$ python -q
>>> import numpy as np
>>> np.set_printoptions(suppress=True, linewidth=100)
>>> J = np.load("data.npy")
>>> J
array([[ -8, -12,   0,   5,   6,  -5,  -3,   7],
       [ -9, -32,  -2,  -5,   9,   8,  -8,   2],
       [ -8,   8,  -7,   7,  -3,   8,   2,   7],
       [  7,   4,   7,   1,  -3,   9,   1,   7],
       [  8, -16,   2,   1,   4,   5,  -4,   0],
       [ -3,   8,   3,   5,   1,   4,   2,  -4]])
>>> W = np.array([[6, 0],
...     [-8, -7],
...     [-6, -7],
...     [-8, 1],
...     [-3, -1],
...     [-1, -3],
...     [4, 2],
...     [4, 4]])
>>> b = np.array([2, 0])
>>> act = np.maximum(J @ W + b, 0)
>>> np.round((act > 0).mean(axis=0), 2)
array([0.5 , 0.67])
>>> W2 = np.array([[0, 5], [1, 0]])
>>> (act @ W2).round(6).argmax(axis=1)
array([0, 1, 0, 0, 1, 0])
>>> other = np.array([[0], [2], [2], [2], [0], [1], [0]])
>>> W2 = np.array([[-7, 3, -4, 8, 1, -5, 7]])
>>> rng = np.random.default_rng(354845)
>>> arr = other @ W2 + 0.3 * rng.normal(size=(7, 7))
>>> arr.round(2) + 0
array([[ -0.25,   0.26,   0.  ,  -0.2 ,   0.26,   0.22,  -0.29],
       [-14.16,   6.1 ,  -8.  ,  16.46,   2.24,  -9.99,  13.41],
       [-14.43,   6.35,  -8.01,  15.74,   2.35,  -9.98,  13.55],
       [-13.98,   6.05,  -8.12,  15.27,   1.56, -10.08,  13.88],
       [ -0.19,  -0.22,   0.04,  -0.13,   0.15,  -0.04,  -0.22],
       [ -7.17,   2.75,  -4.13,   8.33,   0.83,  -5.  ,   7.01],
       [ -0.24,   0.22,   0.14,   0.19,   0.58,  -0.18,  -0.42]])
>>> vec = np.array([4, 0, 5, 1, 5, 4, 4])
>>> np.round((arr * vec).sum(axis=1), 2)
array([ -0.15, -55.34, -55.99, -58.23,  -0.97, -28.86,   0.49])
>>> np.linalg.norm(arr @ vec) <= np.linalg.norm(arr, 2) * np.linalg.norm(vec) + 1e-9
np.True_
>>> np.sign((arr @ vec).round(6))
array([-1., -1., -1., -1., -1., -1.,  1.])
>>> np.round(np.einsum("ij,j->i", arr, vec), 2)
array([ -0.15, -55.34, -55.99, -58.23,  -0.97, -28.86,   0.49])
>>> np.round(arr @ vec, 2)
array([ -0.15, -55.34, -55.99, -58.23,  -0.97, -28.86,   0.49])
>>> vec = np.array([2, 2, 0, 5, 0, 3, 4])
>>> h = np.maximum(arr @ vec, 0)
>>> np.round(np.maximum(arr @ (3 * vec), 0), 2)
array([  0.  , 269.48, 260.33, 257.26,   0.  , 137.48,   0.  ])
>>> np.round(np.tanh(arr @ vec), 2)
array([-0.9 ,  1.  ,  1.  ,  1.  , -0.99,  1.  , -0.86])
>>> np.round(arr.T @ h, 2)
array([-4051.22,  1743.9 , -2298.79,  4535.09,   576.88, -2857.54,  3891.08])
>>> np.flatnonzero(h > 1e-9)
array([1, 2, 3, 5])
>>> A = np.loadtxt("run2.csv", delimiter=",")
>>> A
array([[4., 1., 3.],
       [2., 1., 2.],
       [0., 0., 0.],
       [0., 1., 1.],
       [0., 0., 0.],
       [0., 0., 0.],
       [2., 2., 3.],
       [2., 1., 2.],
       [0., 1., 1.],
       [0., 0., 0.],
       [2., 2., 3.],
       [2., 1., 2.],
       [2., 1., 2.],
       [0., 0., 0.],
       [2., 1., 2.],
       [2., 2., 3.],
       [2., 0., 1.],
       [0., 0., 0.],
       [0., 0., 0.],
       [2., 0., 1.],
       [0., 1., 1.],
       [0., 0., 0.],
       [0., 1., 1.],
       [0., 0., 0.],
       [0., 0., 0.],
       [2., 1., 2.],
       [0., 0., 0.],
       [0., 0., 0.],
       [2., 0., 1.],
       [0., 0., 0.],
       [0., 0., 0.],
       [2., 0., 1.],
       [0., 0., 0.],
       [0., 0., 0.],
       [0., 1., 1.],
       [4., 1., 3.],
       [0., 1., 1.],
       [0., 1., 1.],
       [2., 1., 2.],
       [2., 1., 2.],
       [0., 0., 0.],
       [0., 0., 0.],
       [2., 1., 2.],
       [0., 0., 0.],
       [0., 1., 1.],
       [0., 0., 0.],
       [2., 1., 2.],
       [2., 1., 2.],
       [0., 0., 0.],
       [0., 0., 0.],
       [0., 0., 0.]])
>>> cov = np.cov(A, rowvar=False)
>>> cov.round(2)
array([[1.32, 0.37, 1.03],
       [0.37, 0.37, 0.56],
       [1.03, 0.56, 1.08]])
>>> round(np.corrcoef(A[:, 1], A[:, 2])[0, 1], 2)
np.float64(0.88)
>>> np.round(A.std(axis=0), 2)
array([1.14, 0.61, 1.03])
>>> np.argsort(-A.std(axis=0).round(6), kind="stable")
array([0, 2, 1])
>>> np.round(np.corrcoef(A.T), 2)
array([[1.  , 0.53, 0.87],
       [0.53, 1.  , 0.88],
       [0.87, 0.88, 1.  ]])
>>> mat = np.load("a.npy")
>>> mat
array([[ -2,   1,   1,   2,   1,   0,   1,  -2,   0],
       [ -4,   3,  -1,   0,   1,   0,   0,   0,   0],
       [ -4,   1,  -3,   1,   2,   2,  -1,  -1,  -1],
       [ -4,   0,  -1,   2,   4,   2,   0,   1,   1],
       [ -6,   0,  -1,   4,   5,   0,  -1,  -1,  -1],
       [ -7,   2,   0,   4,   6,  -1,   1,  -1,  -1],
       [ -9,   1,  -1,   3,   6,   0,   0,  -2,   1],
       [-10,   2,   1,   3,   5,   1,   0,  -4,   3],
       [-10,   4,   0,   5,   5,  -1,   0,  -5,   1],
       [-11,   4,   1,   7,   4,   1,  -1,  -5,   2],
       [-10,   5,   2,   8,   4,   1,   1,  -4,   1],
       [ -8,   6,   1,   8,   6,   1,   0,  -4,  -1],
       [ -9,   8,   2,   6,   6,   1,  -2,  -6,   0],
       [ -7,  10,   4,   4,   8,  -1,   0,  -8,  -1],
       [ -7,  12,   5,   6,   9,  -1,   2,  -9,  -2],
       [ -7,  12,   7,   8,  10,  -2,   1,  -9,  -2],
       [ -8,  12,   5,   6,  10,  -1,   1, -11,  -4],
       [-10,  10,   7,   4,  12,  -2,  -1, -13,  -3],
       [ -8,  10,   7,   6,  11,   0,  -1, -14,  -3],
       [ -7,  12,   5,   8,  12,  -2,  -2, -15,  -1],
       [ -5,  10,   7,   8,  10,  -3,  -3, -17,  -3],
       [ -3,  10,   8,   6,   8,  -2,  -2, -17,  -1],
       [ -4,   8,   7,   7,   7,  -2,  -1, -19,   1],
       [ -5,   8,   5,   8,   8,  -2,  -2, -18,   3],
       [ -6,   7,   4,   6,   9,   0,  -4, -20,   4],
       [ -4,   7,   6,   4,  11,   0,  -3, -20,   3],
       [ -4,   6,   6,   5,   9,   2,  -3, -22,   2],
       [ -5,   4,   5,   4,  10,   1,  -1, -24,   0],
       [ -3,   5,   3,   2,  11,   1,   0, -23,   1],
       [ -1,   3,   1,   0,   9,   3,  -2, -25,   0]])
>>> labels = mat[:, 6] > np.median(mat[:, 6])
>>> r0 = mat[labels].mean(axis=0) - mat[~labels].mean(axis=0)
>>> ((mat - mat.mean(axis=0)) @ r0 > 0).astype(int)
array([1, 1, 1, 1, 1, 1, 1, 1, 1, 1, 1, 1, 1, 1, 1, 0, 0, 0, 0, 0, 0, 0, 0, 0, 0, 0, 0, 0, 0, 0])
>>> cov = np.cov(mat, rowvar=False)
>>> np.round(mat.std(axis=0), 2)
array([2.63, 3.87, 3.08, 2.41, 3.11, 1.48, 1.43, 8.14, 1.96])
>>> vec = np.array([3, 0, 1, 1, 1, 2, 3, 2, 0])
>>> rhs = mat @ vec
>>> np.round(np.linalg.solve(mat.T @ mat, mat.T @ rhs), 2) + 0
array([3., 0., 1., 1., 1., 2., 3., 2., 0.])
>>> rhs
array([ -3, -12, -13,  -1, -15, -12, -23, -27, -32, -32, -19, -15, -29, -23, -15, -15, -24, -40,
       -31, -36, -39, -31, -36, -40, -51, -40, -41, -45, -37, -43])
>>> np.round(np.linalg.pinv(mat) @ mat, 2) + 0
array([[1., 0., 0., 0., 0., 0., 0., 0., 0.],
       [0., 1., 0., 0., 0., 0., 0., 0., 0.],
       [0., 0., 1., 0., 0., 0., 0., 0., 0.],
       [0., 0., 0., 1., 0., 0., 0., 0., 0.],
       [0., 0., 0., 0., 1., 0., 0., 0., 0.],
       [0., 0., 0., 0., 0., 1., 0., 0., 0.],
       [0., 0., 0., 0., 0., 0., 1., 0., 0.],
       [0., 0., 0., 0., 0., 0., 0., 1., 0.],
       [0., 0., 0., 0., 0., 0., 0., 0., 1.]])
>>> rhs = rhs + 0.3 * rng.normal(size=30)
>>> rhs.round(2)
array([ -3.38, -11.72, -13.05,  -1.07, -15.17, -11.82, -22.68, -26.84, -32.26, -31.9 , -19.04,
       -14.89, -28.6 , -22.71, -15.  , -15.31, -23.72, -40.17, -30.38, -36.25, -39.18, -30.84,
       -36.44, -40.74, -50.6 , -40.11, -40.74, -45.33, -36.81, -43.35])
>>> b, *_ = np.linalg.lstsq(mat, rhs)
>>> b.round(2) + 0
array([2.97, 0.04, 1.05, 0.94, 1.01, 2.11, 2.93, 2.03, 0.  ])
>>> b.round()
array([3., 0., 1., 1., 1., 2., 3., 2., 0.])
>>> round(np.linalg.norm(rhs - mat @ b), 2)
np.float64(1.29)
